$ python -q
>>> import numpy as np
>>> np.set_printoptions(precision=3, suppress=True, linewidth=160, sign=" ")
>>> mat = np.loadtxt("case5.csv", delimiter=",")
>>> print(mat)
[[ 0.686  0.885  0.508]
 [ 0.726  0.749 -0.927]
 [ 0.178  0.1   -0.592]
 [ 0.551  0.757  0.235]
 [ 0.675  0.837 -0.08 ]
 [ 0.02  -0.159 -0.641]
 [-0.02  -0.319 -0.834]
 [ 0.856  0.93  -0.778]
 [-0.397 -0.397  0.686]
 [-0.327 -0.462  0.04 ]
 [-0.197  0.06   0.894]
 [ 0.291  0.675  0.901]
 [ 0.02   0.544  0.981]
 [-0.629 -0.664  0.845]
 [ 0.327  0.565  0.478]
 [ 0.592  0.617 -0.834]
 [ 0.537  0.701 -0.119]
 [-0.901 -0.985 -0.706]
 [ 0.06   0.01  -0.31 ]
 [ 0.446  0.611 -0.04 ]
 [ 0.8    0.935  0.197]
 [ 0.927  0.982 -0.414]
 [ 0.178  0.3    0.159]
 [-0.254 -0.354  0.08 ]
 [ 0.537  0.793  0.617]
 [ 0.397  0.336 -0.808]
 [ 0.462  0.749  0.706]
 [ 0.235  0.537  0.744]
 [ 0.235  0.31  -0.159]
 [-0.446 -0.726 -0.664]
 [-0.462 -0.641 -0.04 ]
 [-0.493 -0.762 -0.641]
 [ 0.08   0.327  0.706]
 [ 0.139  0.273  0.273]
 [ 0.04   0.3    0.762]
 [ 0.217  0.446  0.537]
 [ 0.345  0.778  0.964]
 [-0.641 -0.757  0.537]
 [ 0.617  0.544 -0.954]
 [-0.537 -0.578  0.744]
 [ 0.478  0.67   0.119]
 [ 0.178  0.53   0.856]]
>>> basis = mat[[36, 4]].astype(float)
>>> for _ in range(5):
...     z = np.linalg.norm(mat[:, None] - basis, axis=-1).argmin(axis=1)
...     basis = np.array([mat[z == j].mean(axis=0) for j in range(2)])
... 
>>> print(z)
[ 0  1  1  0  1  1  1  1  0  1  0  0  0  0  0  1  1  1  1  1  0  1  0  1  0  1  0  0  1  1  1  1  0  0  0  0  0  0  1  0  0  0]
>>> print(np.abs(basis[1] - basis[0]).argmax())
2
>>> print(np.bincount(z))
[ 22  20]
>>> G = np.cov(mat, rowvar=False)
>>> print(np.argwhere(np.triu(np.abs(np.corrcoef(mat.T)) > 0.8, 1)))
[[ 0  1]]
>>> print(round(float(np.corrcoef(mat[:, 2], mat[:, 1])[0, 1]), 3))
0.119
>>> print(np.corrcoef(mat.T))
[[ 1.     0.951 -0.154]
 [ 0.951  1.     0.119]
 [-0.154  0.119  1.   ]]
>>> print(np.linalg.eigvalsh(G)[::-1])
[ 0.529  0.405  0.003]
>>> print(G)
[[ 0.21   0.251 -0.044]
 [ 0.251  0.331  0.043]
 [-0.044  0.043  0.396]]
>>> print(G.shape)
(3, 3)
>>> f, v = mat[23], mat[13]
>>> print(round(f @ f, 3))
0.196
>>> print(round(f @ v, 3))
0.462
>>> pr = (f @ v) / (f @ f) * f
>>> print(np.outer(f, v))
[[ 0.16   0.169 -0.215]
 [ 0.223  0.235 -0.299]
 [-0.05  -0.053  0.068]]
>>> print(np.round((v - pr) @ f, 3))
0.0
>>> print(pr)
[-0.599 -0.834  0.189]
>>> print(v - pr)
[-0.03   0.17   0.656]
>>> print(np.round(mat[28] @ mat[18], 3))
0.066
>>> print(round(np.linalg.norm(mat) ** 2 / np.linalg.norm(mat, 2) ** 2, 3))
1.668
>>> print(np.linalg.norm(mat, axis=0))
[ 3.102  3.999  4.076]
>>> print(round(np.linalg.norm(mat, 2), 3))
5.032
>>> W0 = np.load("block17.npy")
>>> print(W0)
[[ 2  0  0  0  0  0  0  0  0  0]
 [-1 -2  0  0  0  0  0  0  0  0]
 [-1 -1  2  0  0  0  0  0  0  0]
 [ 2 -2  0  2  0  0  0  0  0  0]
 [-2 -1  1  2  0  0  0  0  0  0]
 [ 0  2  0  2 -2  0  0  0  0  0]
 [ 2  1 -2  1 -2  1 -1  0  0  0]
 [ 1 -1 -2  0  2  1  1  2  0  0]
 [ 1  2  1 -1  0 -1  1 -1  2  0]
 [ 1 -1  0  2 -2  2 -1  1  0  1]]
>>> # triangular, det is the product of the diagonal
>>> print(np.diff(W0, axis=0))
[[-3 -2  0  0  0  0  0  0  0  0]
 [ 0  1  2  0  0  0  0  0  0  0]
 [ 3 -1 -2  2  0  0  0  0  0  0]
 [-4  1  1  0  0  0  0  0  0  0]
 [ 2  3 -1  0 -2  0  0  0  0  0]
 [ 2 -1 -2 -1  0  1 -1  0  0  0]
 [-1 -2  0 -1  4  0  2  2  0  0]
 [ 0  3  3 -1 -2 -2  0 -3  2  0]
 [ 0 -3 -1  3 -2  3 -2  2 -2  1]]
>>> print(W0.sum(axis=1))
[ 2 -3  0  2  0  2  0  4  4  3]
>>> print(round(float(np.linalg.norm(W0)), 3))
10.583
>>> print(W0.mean(axis=0))
[ 0.5 -0.3  0.   0.8 -0.4  0.3  0.   0.2  0.2  0.1]
>>> print(np.round(np.linalg.svd(W0, compute_uv=False), 3) + 0)
[ 6.122  5.393  4.898  3.168  2.364  1.917  1.296  0.597  0.348  0.   ]
>>> print(np.unravel_index(np.abs(W0).argmax(), W0.shape))
(np.int64(0), np.int64(0))
>>> print(W0 - W0[0])
[[ 0  0  0  0  0  0  0  0  0  0]
 [-3 -2  0  0  0  0  0  0  0  0]
 [-3 -1  2  0  0  0  0  0  0  0]
 [ 0 -2  0  2  0  0  0  0  0  0]
 [-4 -1  1  2  0  0  0  0  0  0]
 [-2  2  0  2 -2  0  0  0  0  0]
 [ 0  1 -2  1 -2  1 -1  0  0  0]
 [-1 -1 -2  0  2  1  1  2  0  0]
 [-1  2  1 -1  0 -1  1 -1  2  0]
 [-1 -1  0  2 -2  2 -1  1  0  1]]
